$ python -q
>>> import numpy as np
>>> np.set_printoptions(precision=2, suppress=True, linewidth=140)
>>> rnd = lambda a: np.round(a, 2) + 0
>>> K = np.load("test11.npy")
>>> print(rnd(K))
[[-0.17  0.87 -0.44  0.14]
 [-0.51  0.01  0.44  0.74]
 [ 0.   -0.46 -0.76  0.46]
 [ 0.85  0.18  0.18  0.47]]
>>> print(rnd(np.linalg.norm(K[1] - K[2])))
1.41
>>> print(rnd(K[1] @ K[2]))
0.0
>>> print(rnd(np.linalg.norm(K, 2)))
1.0
>>> print(rnd(np.linalg.norm(K, 1)), rnd(np.linalg.norm(K, np.inf)))
1.82 1.7
>>> vec = np.array([1, 1, -1, 2])
>>> y = K @ vec
>>> beta, lr = np.zeros(4), 1 / np.linalg.norm(K, 2) ** 2
>>> for i in range(60):
...     beta -= lr * K.T @ (K @ beta - y)
...     if i % 10 == 0: print(i, round(np.linalg.norm(K @ beta - y), 2))
... 
0 0.0
10 0.0
20 0.0
30 0.0
40 0.0
50 0.0
>>> print(rnd(beta))
[ 1.  1. -1.  2.]
>>> G = K.T @ K
>>> print(rnd(G))
[[1. 0. 0. 0.]
 [0. 1. 0. 0.]
 [0. 0. 1. 0.]
 [0. 0. 0. 1.]]
>>> print((K @ K.T).shape)
(4, 4)
>>> print(rnd(np.linalg.eigvalsh(G)[::-1]))
[1. 1. 1. 1.]
>>> print(rnd(np.trace(G)), (K ** 2).sum())
4.0 4.0
>>> print(np.allclose(G, G.T))
True
>>> feats = np.array([[5, 2, 4, -2, -3, 1, 2, -2],
...     [5, 1, 4, 5, -3, 4, 5, 5],
...     [2, 4, -1, -3, 1, -2, 2, 4],
...     [-2, 1, 4, -1, 0, -3, 3, -1],
...     [4, -1, 3, 5, 5, 0, -4, 0],
...     [-3, 0, 0, -5, -5, 2, -5, -2],
...     [3, 0, 1, -5, -2, 4, 4, 4],
...     [-3, 1, 5, -3, 2, -1, 2, -5]])
>>> vec = np.array([0, 5, 1, -1, -2, -2, -2, -3])
>>> a = np.maximum(feats @ vec, 0)
>>> print(feats.T @ a)
[ -47  111  242 -282 -149   -1    8 -189]
>>> print(rnd(np.tanh(feats @ vec)))
[ 1. -1.  1.  1. -1.  1. -1.  1.]
>>> print(feats * (a > 1e-9)[:, None])
[[ 5  2  4 -2 -3  1  2 -2]
 [ 0  0  0  0  0  0  0  0]
 [ 2  4 -1 -3  1 -2  2  4]
 [-2  1  4 -1  0 -3  3 -1]
 [ 0  0  0  0  0  0  0  0]
 [-3  0  0 -5 -5  2 -5 -2]
 [ 0  0  0  0  0  0  0  0]
 [-3  1  5 -3  2 -1  2 -5]]
>>> q, r_ = np.linalg.qr(feats)
>>> print(rnd(np.trace(q @ q.T)))
8.0
>>> out = np.array([[0, 0], [1, 2], [2, 2], [2, 2], [2, 0], [2, 1], [0, 2], [0, 0]])
>>> print(feats @ out)
[[  2  13]
 [ 21  34]
 [ -6   2]
 [  1  11]
 [ 25   6]
 [-16 -18]
 [ -4   4]
 [  7   9]]
>>> print(np.linalg.matrix_rank(np.vstack([feats, out.T])))
8
>>> print(np.einsum("ij->j", feats))
[11  8 20 -9 -5  5  9  3]
>>> vec = np.array([3, 2, 1, 0, 2, 2, 0, 3])
>>> y = feats @ vec
>>> beta, lr = np.zeros(8), 1 / np.linalg.norm(feats, 2) ** 2
>>> for i in range(200):
...     beta -= lr * feats.T @ (feats @ beta - y)
...     if i % 50 == 0: print(i, round(np.linalg.norm(feats @ beta - y), 2))
... 
0 17.59
50 1.44
100 0.73
150 0.38
>>> print(rnd(np.linalg.cond(feats)))
8.78
>>> data = np.load("out10.npy")
>>> print(data)
[[ 6  0 -4  4 -4  0 -1  3  5  5  2 -3]
 [ 0  6  2  0 -4  4 -3  1  1  1 -4  0]
 [-4  2  2  5 -1 -3  3  1  0  2  1 -1]
 [ 4  0  5  6 -3 -5  0  0 -2  1  0 -1]
 [-4 -4 -1 -3  0  4  4  2 -2  6  1 -2]
 [ 0  4 -3 -5  4 -2  5  2  4  0 -3  3]
 [-1 -3  3  0  4  5 -4  0  2  2 -1  2]
 [ 3  1  1  0  2  2  0  4 -1  3  0 -1]
 [ 5  1  0 -2 -2  4  2 -1 -4  1 -3 -1]
 [ 5  1  2  1  6  0  2  3  1  4  5  2]
 [ 2 -4  1  0  1 -3 -1  0 -3  5  6  5]
 [-3  0 -1 -1 -2  3  2 -1 -1  2  5 -4]]
>>> out = data[0, 0] * data[1:] - np.outer(data[1:, 0], data[0])
>>> print(out)
[[  0  36  12   0 -24  24 -18   6   6   6 -24   0]
 [  0  12  -4  46 -22 -18  14  18  20  32  14 -18]
 [  0   0  46  20  -2 -30   4 -12 -32 -14  -8   6]
 [  0 -24 -22  -2 -16  24  20  24   8  56  14 -24]
 [  0  24 -18 -30  24 -12  30  12  24   0 -18  18]
 [  0 -18  14   4  20  30 -25   3  17  17  -4   9]
 [  0   6  18 -12  24  12   3  15 -21   3  -6   3]
 [  0   6  20 -32   8  24  17 -21 -49 -19 -28   9]
 [  0   6  32 -14  56   0  17   3 -19  -1  20  27]
 [  0 -24  14  -8  14 -18  -4  -6 -28  20  32  36]
 [  0   0 -18   6 -24  18   9   3   9  27  36 -33]]
>>> print(np.linalg.matrix_rank(out), np.linalg.matrix_rank(data))
11 12
